% ipython --no-banner

In [1]: import numpy as np

In [2]: np.set_printoptions(suppress=True, linewidth=120)

In [3]: arr = np.loadtxt("block15.csv", delimiter=",")

In [4]: print(arr)
[[ 0.  0. -3.  3. -4. -4.]
 [ 0. -4.  1. -4. -5. -2.]
 [-3.  1. -6.  2. -5.  2.]
 [ 3. -4.  2.  6.  0. -4.]
 [-4. -5. -5.  0.  6.  0.]
 [-4. -2.  2. -4.  0.  4.]]

In [5]: ev, vecs = np.linalg.eigh(arr)

In [6]: x0 = np.array([1, 3, 1, 0, 2, 1])

In [7]: print(np.round(np.linalg.eigvalsh(arr[1:, 1:]), 2))
[-8.75 -7.68  3.33  8.94 10.17]

In [8]: print(x0 @ arr @ x0)
-126.0

In [9]: print(round(np.linalg.norm(arr), 2))
20.74

In [10]: print(np.count_nonzero(arr))
29

In [11]: print(np.round(np.linalg.svd(arr, compute_uv=False), 2))
[11.78 10.26 10.14  8.11  3.9   1.46]

In [12]: print([round(float(np.linalg.det(arr[:i, :i])), 2) + 0 for i in range(1, 7)])
[0.0, 0.0, 36.0, 225.0, 3276.0, -56512.0]

In [13]: print(np.round(np.linalg.eigvalsh(arr).min(), 2))
-10.26

In [14]: r0 = np.array([-2, 1, 2, 2, 0, 0])

In [15]: out = arr + np.outer(r0, np.eye(6)[5])

In [16]: print(np.linalg.matrix_rank(out - arr))
1

In [17]: print(round(np.linalg.det(out) / np.linalg.det(arr), 2), np.round(1 + np.linalg.solve(arr, r0)[5], 2))
2.16 2.16

In [18]: print(out)
[[ 0.  0. -3.  3. -4. -6.]
 [ 0. -4.  1. -4. -5. -1.]
 [-3.  1. -6.  2. -5.  4.]
 [ 3. -4.  2.  6.  0. -2.]
 [-4. -5. -5.  0.  6.  0.]
 [-4. -2.  2. -4.  0.  4.]]

In [19]: print(np.linalg.matrix_rank(np.linalg.inv(out) - np.linalg.inv(arr), tol=1e-8))
1

In [20]: O, R = np.linalg.qr(arr)

In [21]: print(np.round(np.abs(np.diag(R)), 2))
[7.07 7.66 7.24 5.62 9.52 2.69]

In [22]: print(np.allclose(R.T @ R, arr.T @ arr))
True

In [23]: print(np.round(np.trace(O @ O.T), 2))
6.0

In [24]: print(np.round(O @ R, 2) + 0)
[[ 0.  0. -3.  3. -4. -4.]
 [ 0. -4.  1. -4. -5. -2.]
 [-3.  1. -6.  2. -5.  2.]
 [ 3. -4.  2.  6.  0. -4.]
 [-4. -5. -5.  0.  6.  0.]
 [-4. -2.  2. -4.  0.  4.]]

In [25]: print(np.round(O.T @ O, 2) + 0)
[[1. 0. 0. 0. 0. 0.]
 [0. 1. 0. 0. 0. 0.]
 [0. 0. 1. 0. 0. 0.]
 [0. 0. 0. 1. 0. 0.]
 [0. 0. 0. 0. 1. 0.]
 [0. 0. 0. 0. 0. 1.]]

In [26]: print(round(float(abs(R[0, 0])), 2), round(float(np.linalg.norm(arr[:, 0])), 2))
7.07 7.07
